$ ipython --no-banner

In [1]: import numpy as np

In [2]: from numpy import linalg as LA

In [3]: np.set_printoptions(precision=2, suppress=True, linewidth=140, legacy="1.25")

In [4]: E = np.array([[1, 3, 1, 2, 2, 3, 1], [1, 0, 1, 0, 2, 1, 3], [0, 2, 2, 0, 0, 0, 2]])

In [5]: E
Out[5]: 
array([[1, 3, 1, 2, 2, 3, 1],
       [1, 0, 1, 0, 2, 1, 3],
       [0, 2, 2, 0, 0, 0, 2]])

In [6]: E @ E
Traceback (most recent call last):
  Cell In[6], line 1
    E @ E
ValueError: matmul: Input operand 1 has a mismatch in its core dimension 0, with gufunc signature (n?,k),(k,m?)->(n?,m?) (size 3 is different from 7)


In [7]: C2 = E.T @ E

In [8]: np.round(LA.eigvalsh(C2)[::-1], 2) + 0
Out[8]: array([41.6 ,  9.67,  5.72,  0.  ,  0.  ,  0.  ,  0.  ])

In [9]: (E @ E.T).shape
Out[9]: (3, 3)

In [10]: C2
Out[10]: 
array([[ 2,  3,  2,  2,  4,  4,  4],
       [ 3, 13,  7,  6,  6,  9,  7],
       [ 2,  7,  6,  2,  4,  4,  8],
       [ 2,  6,  2,  4,  4,  6,  2],
       [ 4,  6,  4,  4,  8,  8,  8],
       [ 4,  9,  4,  6,  8, 10,  6],
       [ 4,  7,  8,  2,  8,  6, 14]])

In [11]: other = E / np.sqrt((E ** 2).mean(axis=1, keepdims=True))

In [12]: E - E.mean(axis=1, keepdims=True)
Out[12]: 
array([[-0.86,  1.14, -0.86,  0.14,  0.14,  1.14, -0.86],
       [-0.14, -1.14, -0.14, -1.14,  0.86, -0.14,  1.86],
       [-0.86,  1.14,  1.14, -0.86, -0.86, -0.86,  1.14]])

In [13]: LA.norm(other, axis=1)
Out[13]: array([2.65, 2.65, 2.65])

In [14]: other = E / LA.norm(E, axis=1, keepdims=True)

In [15]: C2 = other @ other.T

In [16]: round(np.degrees(np.arccos(np.clip(C2[2, 1], -1, 1))), 2)
Out[16]: 54.74

In [17]: (np.abs(C2) > 0.9).astype(int)
Out[17]: 
array([[1, 0, 0],
       [0, 1, 0],
       [0, 0, 1]])

In [18]: np.argwhere(np.triu(np.abs(C2) > 0.95, 1))
Out[18]: array([], shape=(0, 2), dtype=int64)

In [19]: LA.norm(other, axis=1)
Out[19]: array([1., 1., 1.])

In [20]: mat = np.loadtxt("run9.csv", delimiter=",")

In [21]: mat
Out[21]: 
array([[ 2.,  1.,  1.,  1.,  0.,  1.,  1.,  2.],
       [ 4.,  3.,  3.,  1.,  1.,  2.,  3.,  3.],
       [ 4.,  4.,  5.,  3.,  1.,  2.,  4.,  5.],
       [ 4.,  4.,  6.,  5.,  3.,  3.,  6.,  5.],
       [ 5.,  6.,  8.,  7.,  5.,  5.,  7.,  5.],
       [ 7.,  7.,  9.,  8.,  7.,  7.,  7.,  7.],
       [ 9.,  8., 10.,  8.,  8.,  9.,  8.,  8.],
       [11.,  8., 12.,  8., 10., 10.,  9.,  9.],
       [11.,  9., 13.,  8., 11., 12., 11., 11.],
       [13., 11., 13.,  8., 12., 13., 13., 12.],
       [14., 12., 14., 10., 13., 13., 14., 12.],
       [16., 13., 16., 11., 15., 14., 14., 13.],
       [17., 15., 18., 11., 15., 14., 16., 14.],
       [19., 17., 19., 11., 17., 14., 16., 14.],
       [19., 17., 20., 12., 19., 14., 18., 16.],
       [20., 17., 21., 12., 20., 16., 20., 17.],
       [22., 17., 22., 14., 20., 18., 21., 19.],
       [22., 18., 22., 16., 20., 20., 23., 20.],
       [22., 19., 22., 16., 21., 21., 24., 22.],
       [22., 19., 24., 17., 23., 22., 26., 23.],
       [24., 21., 26., 18., 23., 23., 27., 23.],
       [25., 23., 27., 19., 25., 24., 27., 23.],
       [25., 25., 29., 19., 25., 24., 29., 24.],
       [25., 26., 30., 20., 26., 25., 29., 24.],
       [27., 26., 32., 20., 26., 25., 31., 24.],
       [27., 26., 34., 20., 26., 26., 33., 24.],
       [28., 27., 36., 22., 26., 28., 34., 25.],
       [28., 29., 37., 24., 26., 30., 36., 25.],
       [28., 31., 39., 24., 26., 31., 37., 27.],
       [28., 31., 39., 25., 26., 33., 39., 28.],
       [29., 33., 39., 26., 28., 33., 39., 29.]])

In [22]: round(np.log10(LA.cond(mat)))
Out[22]: 2

In [23]: round(LA.norm(mat, 2) / LA.norm(mat), 2)
Out[23]: 1.0

In [24]: LA.cond(mat) > 100
Out[24]: True

In [25]: [round(float(x), 2) for x in LA.svd(mat, compute_uv=False)[:3]]
Out[25]: [313.28, 15.79, 7.95]

In [26]: np.argsort(-LA.norm(mat, axis=0).round(6), kind="stable")[:3]
Out[26]: array([2, 6, 0])

In [27]: np.abs(LA.svd(mat)[2][-1])
Out[27]: array([0.47, 0.05, 0.49, 0.32, 0.13, 0.02, 0.38, 0.52])

In [28]: x = np.array([2, 2, -2, -1, 1, 0, 0, 1])

In [29]: mat @ (2 * x)
Out[29]: 
array([ 10.,  22.,  18.,  14.,  18.,  32.,  44.,  50.,  56.,  76.,  78.,  86.,  92., 108., 110., 114., 118., 120., 130., 126., 132., 142.,
       144., 144., 144., 136., 134., 134., 138., 138., 154.])

In [30]: mat @ np.ones(8)
Out[30]: 
array([  9.,  20.,  28.,  36.,  48.,  59.,  68.,  77.,  86.,  95., 102., 112., 120., 127., 135., 143., 153., 161., 167., 176., 185., 193.,
       200., 205., 211., 216., 226., 235., 243., 249., 256.])

In [31]: mat @ x
Out[31]: 
array([ 5., 11.,  9.,  7.,  9., 16., 22., 25., 28., 38., 39., 43., 46., 54., 55., 57., 59., 60., 65., 63., 66., 71., 72., 72., 72., 68.,
       67., 67., 69., 69., 77.])

In [32]: np.einsum("ij,j->i", mat, x)
Out[32]: 
array([ 5., 11.,  9.,  7.,  9., 16., 22., 25., 28., 38., 39., 43., 46., 54., 55., 57., 59., 60., 65., 63., 66., 71., 72., 72., 72., 68.,
       67., 67., 69., 69., 77.])

In [33]: np.sign((mat @ x).round(6))
Out[33]: array([1., 1., 1., 1., 1., 1., 1., 1., 1., 1., 1., 1., 1., 1., 1., 1., 1., 1., 1., 1., 1., 1., 1., 1., 1., 1., 1., 1., 1., 1., 1.])

In [34]: K = np.load("a.npy")

In [35]: K
Out[35]: 
array([[1.  , 0.9 , 0.81],
       [0.9 , 1.  , 0.9 ],
       [0.81, 0.9 , 1.  ]])

In [36]: LA.cond(K) > 100
Out[36]: False

In [37]: np.abs(LA.svd(K)[2][-1])
Out[37]: array([0.42, 0.81, 0.42])

In [38]: round(float(LA.norm(K, 2) / LA.norm(K)), 2)
Out[38]: 1.0

In [39]: w, vecs = LA.eigh(K)

In [40]: np.unique(w.round(6) + 0, return_counts=True)[1]
Out[40]: array([1, 1, 1])

In [41]: LA.eigvalsh(K + -3 * np.eye(3))
Out[41]: array([-2.93, -2.81, -0.26])

In [42]: np.round(LA.eigvalsh(K @ K), 2) + 0
Out[42]: array([0.  , 0.04, 7.51])

In [43]: w.sum(), np.trace(K)
Out[43]: (3.0, 3.0)

In [44]: (w > 1e-8).sum(), (w < -1e-8).sum()
Out[44]: (3, 0)

In [45]: w
Out[45]: array([0.07, 0.19, 2.74])

In [46]: np.round(vecs.T @ vecs, 2) + 0
Out[46]: 
array([[1., 0., 0.],
       [0., 1., 0.],
       [0., 0., 1.]])

In [47]: np.abs(vecs[:, -1])
Out[47]: array([0.57, 0.59, 0.57])

In [48]: m1 = np.loadtxt("layer6.csv", delimiter=",")

In [49]: m1
Out[49]: 
array([[0.5 , 0.5 , 0.  , 0.  , 0.  , 0.  ],
       [0.  , 0.5 , 0.  , 0.25, 0.  , 0.25],
       [0.  , 0.  , 0.5 , 0.  , 0.25, 0.25],
       [0.5 , 0.  , 0.  , 0.5 , 0.  , 0.  ],
       [0.33, 0.  , 0.  , 0.33, 0.33, 0.  ],
       [0.  , 0.25, 0.25, 0.25, 0.  , 0.25]])

In [50]: LA.matrix_power(m1, 100)
Out[50]: 
array([[0.25, 0.31, 0.06, 0.23, 0.02, 0.12],
       [0.25, 0.31, 0.06, 0.23, 0.02, 0.12],
       [0.25, 0.31, 0.06, 0.23, 0.02, 0.12],
       [0.25, 0.31, 0.06, 0.23, 0.02, 0.12],
       [0.25, 0.31, 0.06, 0.23, 0.02, 0.12],
       [0.25, 0.31, 0.06, 0.23, 0.02, 0.12]])

In [51]: m1 @ np.ones(6)
Out[51]: array([1., 1., 1., 1., 1., 1.])

In [52]: np.sort(np.abs(LA.eigvals(m1)))[::-1]
Out[52]: array([1.  , 0.48, 0.48, 0.47, 0.47, 0.03])

In [53]: pr = np.eye(6)[2]

In [54]: for _ in range(3):
    ...:     pr = pr @ m1
    ...:     print(pr.round(2))
    ...: 
[0.   0.   0.5  0.   0.25 0.25]
[0.08 0.06 0.31 0.15 0.21 0.19]
[0.18 0.12 0.2  0.2  0.15 0.14]

In [55]: np.abs(LA.svd(m1)[2][-1])
Out[55]: array([0.26, 0.26, 0.37, 0.24, 0.03, 0.81])

In [56]: round(float(LA.norm(m1, 2) / LA.norm(m1)), 2)
Out[56]: 0.71

In [57]: round(np.log10(LA.cond(m1)))
Out[57]: 2

In [58]: LA.matrix_rank(m1, rtol=0.1)
Out[58]: 5

In [59]: [round(float(x), 2) for x in LA.svd(m1, compute_uv=False)[:3]]
Out[59]: [1.08, 0.72, 0.64]

In [60]: f = np.array([0, 0, 3, 0, 2, 0])

In [61]: other = m1 + np.outer(f, np.eye(6)[4])

In [62]: LA.matrix_rank(other - m1)
Out[62]: 1

In [63]: other
Out[63]: 
array([[0.5 , 0.5 , 0.  , 0.  , 0.  , 0.  ],
       [0.  , 0.5 , 0.  , 0.25, 0.  , 0.25],
       [0.  , 0.  , 0.5 , 0.  , 3.25, 0.25],
       [0.5 , 0.  , 0.  , 0.5 , 0.  , 0.  ],
       [0.33, 0.  , 0.  , 0.33, 2.33, 0.  ],
       [0.  , 0.25, 0.25, 0.25, 0.  , 0.25]])

In [64]: x = np.array([2, 2, -1, -2, -2, 1])

In [65]: rhs = other @ x

In [66]: rhs
Out[66]: array([ 2.  ,  0.75, -6.75,  0.  , -4.67,  0.  ])

In [67]: LA.solve(other, 2 * rhs)
Out[67]: array([ 4.,  4., -2., -4., -4.,  2.])

In [68]: np.round(LA.solve(other, rhs + other[:, 2]), 2) + 0
Out[68]: array([ 2.,  2.,  0., -2., -2.,  1.])

In [69]: rng = np.random.default_rng(17939)

In [70]: other = m1 + rng.integers(-2, 3, (6, 5)) @ rng.integers(-2, 3, (5, 6))

In [71]: other
Out[71]: 
array([[ -1.5 ,   0.5 ,  -3.  ,   3.  ,  -5.  ,   6.  ],
       [  5.  ,   0.5 ,   2.  ,  -4.75,   1.  ,  -0.75],
       [ -6.  ,   4.  ,   0.5 ,   2.  ,  -0.75,  -5.75],
       [  3.5 ,  -4.  ,  -5.  ,   4.5 ,   1.  ,   5.  ],
       [  2.33,  -4.  , -10.  ,   9.33,   3.33,   4.  ],
       [  1.  ,  -3.75,   0.25,   2.25,   4.  ,   1.25]])

In [72]: np.abs(other - m1).sum(axis=1)
Out[72]: array([19., 14., 19., 22., 32., 12.])

In [73]: other - m1
Out[73]: 
array([[ -2.,   0.,  -3.,   3.,  -5.,   6.],
       [  5.,   0.,   2.,  -5.,   1.,  -1.],
       [ -6.,   4.,   0.,   2.,  -1.,  -6.],
       [  3.,  -4.,  -5.,   4.,   1.,   5.],
       [  2.,  -4., -10.,   9.,   3.,   4.],
       [  1.,  -4.,   0.,   2.,   4.,   1.]])

In [74]: LA.matrix_rank(other - m1, tol=1e-8)
Out[74]: 5

In [75]: np.round(LA.svd(other - m1, compute_uv=False), 2) + 0
Out[75]: array([19.19, 11.47,  8.44,  4.11,  0.44,  0.  ])

In [76]: feats = np.load("data.npy")

In [77]: feats
Out[77]: 
array([[ 0.7 , -1.1 ,  1.2 ,  2.1 , -1.3 ],
       [ 0.  , -1.4 ,  0.9 , -1.6 , -0.9 ],
       [ 1.3 , -0.1 , -0.1 ,  0.  , -0.4 ],
       [ 1.  , -0.5 , -0.9 ,  1.  ,  0.2 ],
       [ 0.6 ,  0.5 , -0.5 ,  1.  ,  0.1 ],
       [ 0.  , -1.7 , -1.1 ,  1.5 ,  0.5 ],
       [-0.03, -1.44,  0.94, -1.74, -0.84],
       [-0.1 ,  1.5 ,  1.7 , -1.8 , -0.5 ]])

In [78]: other = feats / LA.norm(feats, axis=1, keepdims=True)

In [79]: C2 = other @ other.T

In [80]: (C2 - 2 * np.eye(8)).round(6).argmax(axis=1)
Out[80]: array([5, 6, 3, 5, 3, 3, 1, 6])

In [81]: C2
Out[81]: 
array([[ 1.  ,  0.06,  0.34,  0.38,  0.3 ,  0.39,  0.02, -0.31],
       [ 0.06,  1.  ,  0.12, -0.43, -0.84, -0.23,  1.  ,  0.38],
       [ 0.34,  0.12,  1.  ,  0.56,  0.4 ,  0.02,  0.1 , -0.06],
       [ 0.38, -0.43,  0.56,  1.  ,  0.76,  0.76, -0.45, -0.83],
       [ 0.3 , -0.84,  0.4 ,  0.76,  1.  ,  0.36, -0.86, -0.5 ],
       [ 0.39, -0.23,  0.02,  0.76,  0.36,  1.  , -0.24, -0.98],
       [ 0.02,  1.  ,  0.1 , -0.45, -0.86, -0.24,  1.  ,  0.39],
       [-0.31,  0.38, -0.06, -0.83, -0.5 , -0.98,  0.39,  1.  ]])

In [82]: LA.norm(other, axis=1)
Out[82]: array([1., 1., 1., 1., 1., 1., 1., 1.])
